$ python3 -q
>>> import numpy as np
>>> import numpy.linalg as la
>>> np.set_printoptions(precision=2, suppress=True, linewidth=160, legacy="1.25")
>>> A = np.loadtxt("sample8.csv", delimiter=",")
>>> A
array([[14.,  3., 12., 14.],
       [ 3.,  2.,  4.,  3.],
       [12.,  4., 12., 12.],
       [14.,  3., 12., 14.]])
>>> left, sigma, Vt = la.svd(A)
>>> evecs = Vt[:(sigma > 1e-8).sum()]
>>> rng = np.random.default_rng(85208)
>>> x = A[2] + 5 * A[1] + rng.integers(2) * np.eye(4)[0]
>>> x
array([27., 14., 32., 27.])
>>> np.round(evecs.T @ evecs, 2) + 0
array([[0.5, 0. , 0. , 0.5],
       [0. , 1. , 0. , 0. ],
       [0. , 0. , 1. , 0. ],
       [0.5, 0. , 0. , 0.5]])
>>> la.matrix_rank(np.vstack([A, x]))
3
>>> round(la.norm(x - evecs.T @ evecs @ x), 2)
0.0
>>> x = np.array([3, 1, 0, 0])
>>> h = np.maximum(A @ x, 0)
>>> np.maximum(A @ x, 0) - np.maximum(-A @ x, 0)
array([45., 11., 40., 45.])
>>> np.flatnonzero(h > 1e-9)
array([0, 1, 2, 3])
>>> print(A.T @ h)
[1773.  452. 1604. 1773.]
>>> h
array([45., 11., 40., 45.])
>>> ev, evecs = la.eigh(A)
>>> print(np.abs(evecs[:, -1]))
[0.59 0.15 0.53 0.59]
>>> round(float(ev.sum()), 2), np.trace(A)
(42.0, 42.0)
>>> np.unique(ev.round(6) + 0, return_counts=True)[1]
array([1, 1, 1, 1])
>>> evecs @ np.diag(ev) @ evecs.T
array([[14.,  3., 12., 14.],
       [ 3.,  2.,  4.,  3.],
       [12.,  4., 12., 12.],
       [14.,  3., 12., 14.]])
>>> rank = la.matrix_rank(A)
>>> print(rank)
3
>>> ns = la.svd(A)[2][rank:].T
>>> np.allclose(A @ ns, 0)
True
>>> print(np.round(A @ ns, 2) + 0)
[[0.]
 [0.]
 [0.]
 [0.]]
>>> print(la.matrix_rank(A.T @ A), la.matrix_rank(A @ A.T))
3 3
>>> print([int(la.matrix_rank(np.delete(A, i, axis=0))) for i in range(4)])
[3, 2, 2, 3]
>>> arr = np.array([[1.0, -0.3, -1.0],
...     [-0.79, -0.5, 0.8],
...     [0.91, -0.9, -0.9],
...     [1.12, -1.1, -1.1],
...     [-0.08, -0.5, 0.1],
...     [0.69, 0.2, -0.7],
...     [-1.19, -1.3, 1.2],
...     [-0.31, 1.7, 0.3],
...     [-1.98, 0.8, 2.0],
...     [0.58, 1.0, -0.6],
...     [-0.61, -0.8, 0.6],
...     [-1.69, -0.3, 1.7],
...     [0.6, 0.8, -0.6],
...     [-0.73, 0.6, 0.7],
...     [-0.31, -0.3, 0.3],
...     [-0.79, 0.3, 0.8],
...     [-0.4, 0.9, 0.4],
...     [-0.98, -0.8, 1.0],
...     [0.39, -2.5, -0.4],
...     [-1.69, -0.2, 1.7]])
>>> cent = arr[[10, 15]].astype(float)
>>> for _ in range(6):
...     labels = la.norm(arr[:, None] - cent, axis=-1).argmin(axis=1)
...     cent = np.array([arr[labels == j].mean(axis=0) for j in range(2)])
... 
>>> labels
array([0, 1, 0, 0, 0, 0, 1, 1, 1, 0, 1, 1, 0, 1, 1, 1, 1, 1, 0, 1])
>>> np.bincount(labels)
array([ 8, 12])
>>> cent
array([[ 0.65, -0.41, -0.65],
       [-0.96,  0.01,  0.96]])
>>> cent[1] - cent[0]
array([-1.61,  0.42,  1.61])
>>> Xc = arr - arr.mean(axis=0)
>>> evecs = la.svd(Xc)[2][:2]
>>> B = Xc - Xc @ evecs.T @ evecs
>>> np.round(B.std(axis=0), 2) + 0
array([0.01, 0.  , 0.01])
>>> def softmax(z):
...     e = np.exp(z - z.max(axis=-1, keepdims=True))
...     return e / e.sum(axis=-1, keepdims=True)
... 
>>> softmax(A).sum(axis=1)
array([1., 1., 1., 1.])
>>> np.round(softmax(A[3] + -3), 2) + 0
array([0.47, 0.  , 0.06, 0.47])
>>> np.round(softmax(A[3]), 2) + 0
array([0.47, 0.  , 0.06, 0.47])
>>> att = A @ A.T / np.sqrt(4)
>>> softmax(att).round(6).argmax(axis=1)
array([0, 0, 0, 0])
>>> softmax(att)[3] @ A
array([14.,  3., 12., 14.])
>>> labels = arr[:, 2] > np.median(arr[:, 2])
>>> r0 = arr[labels].mean(axis=0) - arr[~labels].mean(axis=0)
>>> labels.astype(int)
array([0, 1, 0, 0, 0, 0, 1, 0, 1, 0, 1, 1, 0, 1, 0, 1, 1, 1, 0, 1])
>>> np.argsort(-np.abs(r0).round(6), kind="stable")
array([2, 0, 1])
>>> K = np.loadtxt("out9.csv", delimiter=",")
>>> K
array([[  0.,   0.,   0.],
       [  9.,   4.,   7.],
       [  9.,   4.,   7.],
       [  1.,   5., -16.],
       [  1.,   7.,  -9.],
       [  0.,   0.,   0.],
       [  1.,   7.,  -9.],
       [  0.,   0.,   0.],
       [  1.,   5., -16.],
       [  0.,   0.,   0.],
       [  0.,   0.,   0.],
       [  9.,   4.,   7.],
       [  9.,   2.,   0.],
       [  0.,  -2.,  -7.],
       [  9.,   4.,   7.]])
>>> left, sigma, Vt = la.svd(K, full_matrices=False)
>>> sigma
array([31.64, 22.56,  6.18])
>>> sigma / sigma[0]
array([1.  , 0.71, 0.2 ])
>>> np.cumsum(sigma ** 2) / np.sum(sigma ** 2)
array([0.65, 0.98, 1.  ])
>>> np.round(left.T @ K @ Vt.T, 2) + 0
array([[31.64,  0.  ,  0.  ],
       [ 0.  , 22.56,  0.  ],
       [ 0.  ,  0.  ,  6.18]])
>>> left.shape, sigma.shape, Vt.shape
((15, 3), (3,), (3, 3))
>>> Xc = K - K.mean(axis=0)
>>> left, sigma, Vt = la.svd(Xc, full_matrices=False)
>>> Vt[0] * np.sign(Vt[0, np.abs(Vt[0]).argmax()])
array([ 0.37, -0.06,  0.93])
>>> np.round(Xc.mean(axis=0), 2) + 0
array([0., 0., 0.])
>>> np.searchsorted(np.cumsum(sigma ** 2) / (sigma ** 2).sum(), 0.9) + 1
2
>>> (np.sign(left[:, 0]) == np.sign(left[0, 0])).astype(int)
array([1, 1, 1, 0, 0, 1, 0, 1, 0, 1, 1, 1, 1, 0, 1])
>>> np.abs(Vt[0]).argmax()
2
>>> W0 = np.array([[1.68, 18.23, 9.72],
...     [-0.26, 20.01, 11.12],
...     [-1.15, 21.24, 10.27],
...     [2.08, 18.4, 9.07],
...     [-0.63, 20.45, 9.26],
...     [0.66, 19.86, 9.58],
...     [-0.2, 19.41, 9.84],
...     [-0.3, 20.24, 10.44],
...     [-0.43, 20.63, 8.61],
...     [0.62, 19.73, 9.65],
...     [-2.0, 21.85, 9.66],
...     [-0.22, 21.4, 10.06]])
>>> W0
array([[ 1.68, 18.23,  9.72],
       [-0.26, 20.01, 11.12],
       [-1.15, 21.24, 10.27],
       [ 2.08, 18.4 ,  9.07],
       [-0.63, 20.45,  9.26],
       [ 0.66, 19.86,  9.58],
       [-0.2 , 19.41,  9.84],
       [-0.3 , 20.24, 10.44],
       [-0.43, 20.63,  8.61],
       [ 0.62, 19.73,  9.65],
       [-2.  , 21.85,  9.66],
       [-0.22, 21.4 , 10.06]])
>>> print(np.argsort(-la.norm(W0, axis=0).round(6), kind="stable")[:3])
[1 2 0]
>>> la.cond(W0) > 100
False
>>> np.abs(la.svd(W0)[2][-1])
array([0.35, 0.41, 0.84])
>>> dist = la.norm(W0[:, None] - W0[None], axis=-1)
>>> print(dist[2])
[4.17 1.74 0.   4.47 1.38 2.38 2.11 1.32 1.91 2.41 1.21 0.97]
>>> print(np.flatnonzero(dist[2] < dist.mean() / 2))
[ 2 11]
>>> print(la.norm(W0, axis=1))
[20.73 22.89 23.62 20.62 22.46 22.06 21.76 22.78 22.36 21.97 23.97 23.65]
>>> print(dist.shape)
(12, 12)
>>> J = np.array([[3, -3, 1, 1], [1, 1, 1, 1], [-3, 0, 2, 3]])
>>> J
array([[ 3, -3,  1,  1],
       [ 1,  1,  1,  1],
       [-3,  0,  2,  3]])
>>> t = np.radians(180)
>>> r_ = np.eye(4)
>>> r_[0, 0] = r_[1, 1] = np.cos(t)
>>> r_[0, 1], r_[1, 0] = -np.sin(t), np.sin(t)
>>> r_.round(2) + 0
array([[-1.,  0.,  0.,  0.],
       [ 0., -1.,  0.,  0.],
       [ 0.,  0.,  1.,  0.],
       [ 0.,  0.,  0.,  1.]])
>>> B = J @ r_.T
>>> np.round(la.det(r_), 2), np.trace(r_)
(1.0, 0.0)
>>> np.allclose(la.norm(J, axis=1), la.norm(B, axis=1))
True
>>> r0 = np.array([-4, 0, 4])
>>> np.cross(J[1, :3], J[0, :3])
array([ 4,  2, -6])
